% ipython --no-banner

In [1]: import numpy as np

In [2]: import numpy.linalg as la

In [3]: np.set_printoptions(precision=1, suppress=True, linewidth=200, sign=" ")

In [4]: tidy = lambda a: np.round(a, 1) + 0

In [5]: feats = np.array([[29, -26, -29, 28, 25],
   ...:     [-26, 25, 26, -28, -20],
   ...:     [-29, 26, 29, -28, -25],
   ...:     [28, -28, -28, 32, 20],
   ...:     [25, -20, -25, 20, 25]])

In [6]: la.matrix_rank(feats, rtol=0.1)
Out[6]: np.int64(1)

In [7]: [round(float(x), 1) for x in la.svd(feats, compute_uv=False)[:3]]
Out[7]: [130.6, 9.4, 0.0]

In [8]: la.cond(feats) > 100
Out[8]: np.True_

In [9]: rk = la.matrix_rank(feats)

In [10]: rk
Out[10]: np.int64(2)

In [11]: N = la.svd(feats)[2][rk:].T

In [12]: la.matrix_rank(feats.T @ feats), la.matrix_rank(feats @ feats.T)
Out[12]: (np.int64(2), np.int64(2))

In [13]: rng = np.random.default_rng(95)

In [14]: labels = rng.permutation(5)

In [15]: labels
Out[15]: array([ 2,  3,  1,  0,  4])

In [16]: other = feats[labels][:, labels]

In [17]: other
Out[17]: 
array([[ 29, -28,  26, -29, -25],
       [-28,  32, -28,  28,  20],
       [ 26, -28,  25, -26, -20],
       [-29,  28, -26,  29,  25],
       [-25,  20, -20,  25,  25]])

In [18]: np.allclose(other, feats)
Out[18]: False

In [19]: np.diag(other)
Out[19]: array([ 29,  32,  25,  29,  25])

In [20]: np.trace(other)
Out[20]: np.int64(140)

In [21]: tidy(la.det(other)), tidy(la.det(feats[labels]))
Out[21]: (np.float64(0.0), np.float64(0.0))

In [22]: left, sig, vt = la.svd(feats)

In [23]: tidy(sig)
Out[23]: array([ 130.6,    9.4,    0. ,    0. ,    0. ])

In [24]: np.argmax(sig[:-1] / (sig[1:] + 1e-6)) + 1
Out[24]: np.int64(2)

In [25]: other = left[:, :2] @ np.diag(sig[:2]) @ vt[:2]

In [26]: la.matrix_rank(feats, rtol=0.05)
Out[26]: np.int64(2)

In [27]: tidy(la.norm(feats - other) / la.norm(feats))
Out[27]: np.float64(0.0)

In [28]: tidy(la.norm(feats - other, 2)), tidy(sig[2])
Out[28]: (np.float64(0.0), np.float64(0.0))

In [29]: mat = np.array([[30, -5, -4, 1, 2],
    ...:     [-2, 44, 3, 0, -2],
    ...:     [0, 3, 43, -2, -2],
    ...:     [-2, -4, 1, -14, 1],
    ...:     [5, -2, 0, 4, 37]])

In [30]: mat
Out[30]: 
array([[ 30,  -5,  -4,   1,   2],
       [ -2,  44,   3,   0,  -2],
       [  0,   3,  43,  -2,  -2],
       [ -2,  -4,   1, -14,   1],
       [  5,  -2,   0,   4,  37]])

In [31]: vec = np.array([1, 2, 3, 0, 3])

In [32]: target = mat @ vec

In [33]: target
Out[33]: array([ 14,  89, 129,  -4, 112])

In [34]: tidy(la.solve(mat, target))
Out[34]: array([ 1.,  2.,  3.,  0.,  3.])

In [35]: tidy(la.solve(mat, 3 * target))
Out[35]: array([ 3.,  6.,  9.,  0.,  9.])

In [36]: tidy(la.solve(mat, mat[:, 1]))
Out[36]: array([ 0.,  1.,  0.,  0.,  0.])

In [37]: vec = np.array([4, 4, -3, -2, -3])

In [38]: target = mat @ vec

In [39]: c, lr = np.zeros(5), 1 / la.norm(mat, 2) ** 2

In [40]: for i in range(200):
    ...:     c -= lr * mat.T @ (mat @ c - target)
    ...:     if i % 50 == 0: print(i, round(la.norm(mat @ c - target), 1))
    ...: 
0 112.6
50 0.4
100 0.0
150 0.0

In [41]: tidy(c)
Out[41]: array([ 4.,  4., -3., -2., -3.])

In [42]: tidy(la.cond(mat))
Out[42]: np.float64(3.5)

In [43]: tidy(la.norm(mat, "nuc"))
Out[43]: np.float64(168.7)

In [44]: tidy(la.norm(mat, 1)), tidy(la.norm(mat, np.inf))
Out[44]: (np.float64(58.0), np.float64(51.0))

In [45]: tidy(la.norm(mat[2] - mat[1]))
Out[45]: np.float64(57.3)

In [46]: m1 = np.loadtxt("a.csv", delimiter=",")

In [47]: tidy(m1)
Out[47]: 
array([[ 0. ,  0. , -0.1,  0.1,  0.1],
       [ 0. ,  0. , -0.1,  0.1,  0.1],
       [-0.1, -0.1,  0.3, -0.3, -0.3],
       [ 0.1,  0.1, -0.3,  0.3,  0.3],
       [ 0.1,  0.1, -0.3,  0.3,  0.3]])

In [48]: labels = rng.permutation(5)

In [49]: labels
Out[49]: array([ 0,  3,  4,  2,  1])

In [50]: other = m1[labels][:, labels]

In [51]: tidy(np.sort(np.abs(la.eigvals(other))))
Out[51]: array([ 0.,  0.,  0.,  0.,  1.])

In [52]: tidy(other)
Out[52]: 
array([[ 0. ,  0.1,  0.1, -0.1,  0. ],
       [ 0.1,  0.3,  0.3, -0.3,  0.1],
       [ 0.1,  0.3,  0.3, -0.3,  0.1],
       [-0.1, -0.3, -0.3,  0.3, -0.1],
       [ 0. ,  0.1,  0.1, -0.1,  0. ]])

In [53]: tidy(la.det(other)), tidy(la.det(m1[labels]))
Out[53]: (np.float64(0.0), np.float64(0.0))

In [54]: tidy(np.kron(np.eye(2, dtype=int), m1))
Out[54]: 
array([[ 0. ,  0. , -0.1,  0.1,  0.1,  0. ,  0. ,  0. ,  0. ,  0. ],
       [ 0. ,  0. , -0.1,  0.1,  0.1,  0. ,  0. ,  0. ,  0. ,  0. ],
       [-0.1, -0.1,  0.3, -0.3, -0.3,  0. ,  0. ,  0. ,  0. ,  0. ],
       [ 0.1,  0.1, -0.3,  0.3,  0.3,  0. ,  0. ,  0. ,  0. ,  0. ],
       [ 0.1,  0.1, -0.3,  0.3,  0.3,  0. ,  0. ,  0. ,  0. ,  0. ],
       [ 0. ,  0. ,  0. ,  0. ,  0. ,  0. ,  0. , -0.1,  0.1,  0.1],
       [ 0. ,  0. ,  0. ,  0. ,  0. ,  0. ,  0. , -0.1,  0.1,  0.1],
       [ 0. ,  0. ,  0. ,  0. ,  0. , -0.1, -0.1,  0.3, -0.3, -0.3],
       [ 0. ,  0. ,  0. ,  0. ,  0. ,  0.1,  0.1, -0.3,  0.3,  0.3],
       [ 0. ,  0. ,  0. ,  0. ,  0. ,  0.1,  0.1, -0.3,  0.3,  0.3]])

In [55]: np.einsum("ij,ji->", m1, m1)
Out[55]: np.float64(1.0)

In [56]: tidy(la.det(m1[::-1]))
Out[56]: np.float64(0.0)

In [57]: vals, evecs = la.eigh(m1)

In [58]: vec = np.array([2, 0, 0, 1, 1])

In [59]: tidy(np.abs(m1).sum(axis=1).max()), tidy(np.abs(vals).max())
Out[59]: (np.float64(1.1), np.float64(1.0))

In [60]: tidy(evecs * np.maximum(vals, 0) @ evecs.T)
Out[60]: 
array([[ 0. ,  0. , -0.1,  0.1,  0.1],
       [ 0. ,  0. , -0.1,  0.1,  0.1],
       [-0.1, -0.1,  0.3, -0.3, -0.3],
       [ 0.1,  0.1, -0.3,  0.3,  0.3],
       [ 0.1,  0.1, -0.3,  0.3,  0.3]])

In [61]: A = np.load("mat.npy")

In [62]: A
Out[62]: 
array([[ 0.,  0.,  0.,  0., -2.],
       [ 0.,  0.,  0.,  0.,  0.],
       [ 0.,  0.,  0.,  0.,  1.],
       [ 0.,  0.,  0.,  0.,  1.],
       [-2.,  0.,  1.,  1.,  0.]])

In [63]: [round(float(la.det(A[:i, :i])), 2) + 0 for i in range(1, 6)]
Out[63]: [0.0, 0.0, 0.0, 0.0, 0.0]

In [64]: np.all(la.eigvalsh(A) > 0)
Out[64]: np.False_

In [65]: left, sig, vt = la.svd(A)

In [66]: np.argmax(sig[:-1] / (sig[1:] + 1e-6)) + 1
Out[66]: np.int64(2)

In [67]: other = left[:, :2] @ np.diag(sig[:2]) @ vt[:2]

In [68]: la.matrix_rank(other)
Out[68]: np.int64(2)

In [69]: tidy(la.norm(A - other) / la.norm(A))
Out[69]: np.float64(0.0)

In [70]: tidy(la.norm(A - other, 2)), sig[2]
Out[70]: (np.float64(0.0), np.float64(0.0))
